% python3 -q
>>> import numpy as np
>>> np.set_printoptions(precision=1, suppress=True, linewidth=100, floatmode="fixed")
>>> J = np.array([[1.7, 1.3, -1.4],
...     [4.5, 3.3, -5.4],
...     [0.0, -2.1, 0.4],
...     [2.0, -1.0, -0.1],
...     [1.2, -2.2, -1.8],
...     [-0.5, 1.1, -0.6],
...     [-0.3, -1.2, 0.1],
...     [1.3, 1.8, -0.4],
...     [-0.4, 0.0, -0.2],
...     [1.4, 0.7, -0.2],
...     [0.5, 0.4, -1.2],
...     [-0.7, 0.6, 1.4],
...     [-1.3, -0.7, 1.7],
...     [-0.7, -0.8, -0.1],
...     [-2.5, -2.2, -0.3],
...     [-1.1, 0.3, 0.3],
...     [-0.3, 0.1, 2.0],
...     [0.4, -0.3, -0.6],
...     [0.9, -2.0, -1.0],
...     [1.1, 1.0, -1.2],
...     [0.9, -1.3, 0.7]])
>>> J
array([[ 1.7,  1.3, -1.4],
       [ 4.5,  3.3, -5.4],
       [ 0.0, -2.1,  0.4],
       [ 2.0, -1.0, -0.1],
       [ 1.2, -2.2, -1.8],
       [-0.5,  1.1, -0.6],
       [-0.3, -1.2,  0.1],
       [ 1.3,  1.8, -0.4],
       [-0.4,  0.0, -0.2],
       [ 1.4,  0.7, -0.2],
       [ 0.5,  0.4, -1.2],
       [-0.7,  0.6,  1.4],
       [-1.3, -0.7,  1.7],
       [-0.7, -0.8, -0.1],
       [-2.5, -2.2, -0.3],
       [-1.1,  0.3,  0.3],
       [-0.3,  0.1,  2.0],
       [ 0.4, -0.3, -0.6],
       [ 0.9, -2.0, -1.0],
       [ 1.1,  1.0, -1.2],
       [ 0.9, -1.3,  0.7]])
>>> hat = J @ np.linalg.solve(J.T @ J, J.T)
>>> np.allclose(hat @ hat, hat)
True
>>> np.round(np.diag(hat), 1) + 0
array([0.1, 0.7, 0.1, 0.3, 0.3, 0.1, 0.0, 0.1, 0.0, 0.1, 0.0, 0.1, 0.1, 0.0, 0.4, 0.1, 0.1, 0.0,
       0.2, 0.0, 0.2])
>>> np.round(np.linalg.eigvalsh(hat), 1) + 0
array([0.0, 0.0, 0.0, 0.0, 0.0, 0.0, 0.0, 0.0, 0.0, 0.0, 0.0, 0.0, 0.0, 0.0, 0.0, 0.0, 0.0, 0.0,
       1.0, 1.0, 1.0])
>>> C2 = np.cov(J, rowvar=False)
>>> round(float(np.corrcoef(J[:, 1], J[:, 2])[0, 1]), 1)
-0.4
>>> np.median(J, axis=0)
array([ 0.4,  0.0, -0.2])
>>> print(np.argsort(-J.std(axis=0).round(6), kind="stable"))
[2 0 1]
>>> np.corrcoef(J.T)
array([[ 1.0,  0.5, -0.7],
       [ 0.5,  1.0, -0.4],
       [-0.7, -0.4,  1.0]])
>>> C2.shape
(3, 3)
>>> np.polyfit(J[:, 1], J[:, 2], 1)
array([-0.5, -0.4])
>>> C2
array([[ 2.2,  1.1, -1.6],
       [ 1.1,  2.1, -0.9],
       [-1.6, -0.9,  2.3]])
